$ python3 -q
>>> import numpy as np
>>> np.set_printoptions(precision=2, suppress=True, linewidth=100)
>>> tidy = lambda a: np.round(a, 2) + 0
>>> X = np.load("run11.npy")
>>> X
array([[ 0,  0,  0,  6],
       [ 0,  0,  0,  6],
       [ 0,  0,  0, 10],
       [ 0,  0,  0, 10],
       [ 0,  0,  0,  0]])
>>> # rows 0 and 1 are equal
>>> np.argsort(-np.linalg.norm(X, axis=0).round(6), kind="stable")[:3]
array([3, 0, 1])
>>> tidy(np.linalg.norm(X, 2) / np.linalg.norm(X))
np.float64(1.0)
>>> A = np.array([[-0.05, 1.01, -0.57, 0.33],
...     [1.07, 1.05, -0.71, 0.95],
...     [0.64, 0.7, 1.08, -0.11],
...     [-1.3, 0.0, 1.25, -0.43],
...     [1.15, 0.23, -1.41, -1.62]])
>>> tidy(np.linalg.pinv(X))
array([[0.  , 0.  , 0.  , 0.  , 0.  ],
       [0.  , 0.  , 0.  , 0.  , 0.  ],
       [0.  , 0.  , 0.  , 0.  , 0.  ],
       [0.02, 0.02, 0.04, 0.04, 0.  ]])
>>> E = np.array([[1, -1, 1], [1, 0, 0], [1, 1, 1], [1, 2, 4]])
>>> x0 = np.array([0, 2, 2])
>>> y = E @ x0
>>> y
array([ 0,  0,  4, 12])
>>> tidy(np.linalg.pinv(E) @ E)
array([[1., 0., 0.],
       [0., 1., 0.],
       [0., 0., 1.]])
>>> tidy(np.linalg.solve(E.T @ E, E.T @ y))
array([0., 2., 2.])
>>> rng = np.random.default_rng(2300)
>>> y = y + 0.3 * rng.normal(size=4)
>>> tidy(y)
array([-0.17,  0.18,  3.72, 11.75])
>>> b, *_ = np.linalg.lstsq(E, y)
>>> tidy(np.linalg.norm(y - E @ b))
np.float64(0.29)
>>> [round(float(np.linalg.norm(np.linalg.solve(E.T @ E + lam * np.eye(3), E.T @ y))), 2) for lam in (0, 1, 10, 100)]
[2.78, 2.56, 1.77, 0.48]
>>> b.round()
array([-0.,  2.,  2.])
>>> lab = rng.permutation(3)
>>> out = E[:, lab] * rng.choice([-1, 1], 3)
>>> out
array([[-1,  1, -1],
       [ 0,  0, -1],
       [-1, -1, -1],
       [-4, -2, -1]])
>>> left, _, Vh = np.linalg.svd(E.T @ out)
>>> lab
array([2, 1, 0])
>>> tidy(left @ Vh)
array([[ 0.,  0., -1.],
       [ 0., -1.,  0.],
       [-1.,  0.,  0.]])
>>> ang = rng.uniform(0, 2 * np.pi, 18)
>>> q, _ = np.linalg.qr(np.array([[-0.9, -0.1], [1.0, 1.0], [0.8, 1.0], [-0.4, 0.9]]))
>>> feats = 10 * np.c_[np.cos(ang), np.sin(ang)] @ q.T
>>> tidy(feats)
array([[ 1.69,  4.36,  4.89,  7.37],
       [-5.94,  1.69,  0.25, -7.86],
       [ 6.22, -2.7 , -1.21,  7.24],
       [ 2.4 , -6.69, -6.26, -3.2 ],
       [ 6.27, -4.9 , -3.45,  4.98],
       [ 3.66, -6.87, -6.13, -1.36],
       [ 0.74,  5.11,  5.42,  6.63],
       [-6.  ,  5.61,  4.25, -3.79],
       [-3.47, -2.54, -3.47, -8.34],
       [ 0.65, -5.99, -5.97, -5.3 ],
       [ 6.23, -2.73, -1.24,  7.22],
       [ 4.32,  1.42,  2.54,  8.54],
       [ 1.48, -6.38, -6.17, -4.37],
       [ 2.71,  3.38,  4.14,  8.  ],
       [-4.5 , -1.16, -2.31, -8.55],
       [-1.49, -4.52, -5.01, -7.23],
       [-4.83,  6.67,  5.63, -0.77],
       [-3.68,  6.87,  6.12,  1.32]])
>>> D = np.linalg.norm(feats[:, None] - feats[None], axis=-1)
>>> np.linalg.matrix_rank(D ** 2)
np.int64(3)
>>> D.mean(axis=1).argmax()
np.int64(7)
>>> np.flatnonzero(D[3] < D.mean() / 2)
array([ 3,  5,  9, 12, 15])
>>> D.shape
(18, 18)
>>> tidy(D[:5, :5])
array([[ 0.  , 17.85, 10.37, 18.94, 13.48],
       [17.85,  0.  , 19.94, 14.28, 19.26],
       [10.37, 19.94,  0.  , 12.85,  3.87],
       [18.94, 14.28, 12.85,  0.  ,  9.64],
       [13.48, 19.26,  3.87,  9.64,  0.  ]])
>>> basis = feats[[8, 13]].astype(float)
>>> for _ in range(3):
...     lab = np.linalg.norm(feats[:, None] - basis, axis=-1).argmin(axis=1)
...     basis = np.array([feats[lab == j].mean(axis=0) for j in range(2)])
... 
>>> lab
array([1, 0, 1, 0, 1, 0, 1, 0, 0, 0, 1, 1, 0, 1, 0, 0, 1, 1])
>>> tidy(basis[1] - basis[0])
array([ 3.66,  4.92,  5.96, 11.17])
>>> tidy(basis)
array([[-1.47, -2.98, -3.42, -5.56],
       [ 2.19,  1.94,  2.54,  5.62]])
>>> f = np.array([2, 3])
>>> tidy(np.polyval(f, basis[0]))
array([ 0.06, -2.96, -3.85, -8.11])
>>> r = np.linalg.matrix_rank(feats)
>>> r
np.int64(2)
>>> null = np.linalg.svd(feats)[2][r:].T
>>> tidy(null @ null.T)
array([[ 0.59,  0.25,  0.16, -0.39],
       [ 0.25,  0.53, -0.42, -0.09],
       [ 0.16, -0.42,  0.61, -0.19],
       [-0.39, -0.09, -0.19,  0.27]])
>>> null.shape
(4, 2)
>>> [int(np.linalg.matrix_rank(np.delete(feats, i, axis=0))) for i in range(18)]
[2, 2, 2, 2, 2, 2, 2, 2, 2, 2, 2, 2, 2, 2, 2, 2, 2, 2]
>>> np.linalg.matrix_rank(feats.T @ feats), np.linalg.matrix_rank(feats @ feats.T)
(np.int64(2), np.int64(2))
>>> np.allclose(feats @ null, 0)
True
>>> [int(np.linalg.matrix_rank(feats[:i])) for i in range(1, len(feats) + 1)]
[1, 2, 2, 2, 2, 2, 2, 2, 2, 2, 2, 2, 2, 2, 2, 2, 2, 2]
>>> M = np.load("layer10.npy")
>>> M
array([[  1,  -4,  16, -64],
       [  1,  -3,   9, -27],
       [  1,  -2,   4,  -8],
       [  1,  -1,   1,  -1],
       [  1,   0,   0,   0]])
>>> # column 3 dominates
>>> left, s, Vh = np.linalg.svd(M)
>>> tidy(s)
array([72.55,  3.67,  1.14,  0.33])
>>> np.argmax(s[:-1] / (s[1:] + 1e-6)) + 1
np.int64(1)
>>> out = left[:, :1] @ np.diag(s[:1]) @ Vh[:1]
>>> tidy(np.abs(M - out).max())
np.float64(1.72)
>>> tidy(np.linalg.norm(M - out, 2)), tidy(s[1])
(np.float64(3.67), np.float64(3.67))
>>> tidy(out)
array([[  1.32,  -4.63,  16.97, -63.69],
       [  0.57,  -2.  ,   7.33, -27.53],
       [  0.18,  -0.62,   2.28,  -8.57],
       [  0.03,  -0.09,   0.34,  -1.26],
       [  0.  ,   0.  ,   0.01,  -0.02]])
>>> np.linalg.matrix_rank(M, rtol=0.05)
np.int64(2)
>>> np.linalg.matrix_rank(out)
np.int64(1)
>>> tidy(out @ np.linalg.pinv(out) @ out)
array([[  1.32,  -4.63,  16.97, -63.69],
       [  0.57,  -2.  ,   7.33, -27.53],
       [  0.18,  -0.62,   2.28,  -8.57],
       [  0.03,  -0.09,   0.34,  -1.26],
       [  0.  ,   0.  ,   0.01,  -0.02]])
>>> tidy(np.trace(np.linalg.pinv(out) @ out))
np.float64(1.0)
>>> np.allclose(out[:-1].T @ np.linalg.lstsq(out[:-1].T, out[-1])[0], out[-1])
True
>>> np.linalg.lstsq(out[:-1].T, out[-1])[2]
np.int32(1)
>>> x0 = np.array([-3, 0, -2, 1])
>>> y = M @ x0
>>> tidy(np.linalg.pinv(M) @ M)
array([[1., 0., 0., 0.],
       [0., 1., 0., 0.],
       [0., 0., 1., 0.],
       [0., 0., 0., 1.]])
>>> try:
...     np.linalg.solve(M, y)
... except np.linalg.LinAlgError as e:
...     print(e)
... 
Last 2 dimensions of the array must be square
>>> tidy(np.linalg.solve(M.T @ M, M.T @ y))
array([-3.,  0., -2.,  1.])
>>> y = y + 0.05 * rng.normal(size=5)
>>> tidy(y)
array([-98.96, -47.92, -19.05,  -6.02,  -3.05])
>>> b, *_ = np.linalg.lstsq(M, y)
>>> tidy(np.linalg.norm(y - M @ b))
np.float64(0.06)
>>> b.round()
array([-3.,  0., -2.,  1.])
>>> f = np.array([-1, 2, 1, 0])
>>> g = np.array([1, 1, 0, 2])
>>> K = f[:, None] + g[None, :]
>>> K
array([[ 0,  0, -1,  1],
       [ 3,  3,  2,  4],
       [ 2,  2,  1,  3],
       [ 1,  1,  0,  2]])
>>> # null space of dimension 2
>>> P = np.triu(np.array([[7, 0, 5, 9], [8, 4, 2, 6], [5, 1, 4, 6], [0, 6, 0, 8]]), 1) + np.eye(4)
>>> out = P @ K @ np.linalg.inv(P)
>>> tidy(np.linalg.det(out))
np.float64(0.0)
>>> np.linalg.matrix_rank(out)
np.int64(2)
>>> np.linalg.matrix_rank(K, rtol=0.1)
np.int64(2)
>>> r = np.linalg.matrix_rank(K)
>>> r
np.int64(2)
>>> null = np.linalg.svd(K)[2][r:].T
>>> tidy(K @ null)
array([[0., 0.],
       [0., 0.],
       [0., 0.],
       [0., 0.]])
>>> null.shape
(4, 2)
>>> np.linalg.matrix_rank(K.T @ K), np.linalg.matrix_rank(K @ K.T)
(np.int64(2), np.int64(2))
>>> tidy(null @ null.T)
array([[ 0.75, -0.25, -0.25, -0.25],
       [-0.25,  0.75, -0.25, -0.25],
       [-0.25, -0.25,  0.25,  0.25],
       [-0.25, -0.25,  0.25,  0.25]])
>>> left, s, Vh = np.linalg.svd(K)
>>> evecs = Vh[:(s > 1e-8).sum()]
>>> x0 = K[3] + 3 * K[2] + rng.integers(2) * np.eye(4)[3]
>>> x0
array([ 7.,  7.,  3., 11.])
>>> np.allclose(evecs.T @ evecs @ x0, x0)
True
>>> tidy(np.diag(evecs.T @ evecs))
array([0.25, 0.25, 0.75, 0.75])
>>> np.linalg.matrix_rank(np.vstack([K, x0]))
np.int64(2)
>>> x0 = np.array([1, 1, 0, 2])
>>> h1 = np.maximum(K @ x0, 0)
>>> tidy(np.tanh(K @ x0))
array([0.96, 1.  , 1.  , 1.  ])
>>> h1
array([ 2, 14, 10,  6])
>>> K * (h1 > 1e-9)[:, None]
array([[ 0,  0, -1,  1],
       [ 3,  3,  2,  4],
       [ 2,  2,  1,  3],
       [ 1,  1,  0,  2]])
>>> K.T @ h1
array([ 68,  68,  36, 100])
>>> np.maximum(K @ x0, 0) - np.maximum(-K @ x0, 0)
array([ 2, 14, 10,  6])
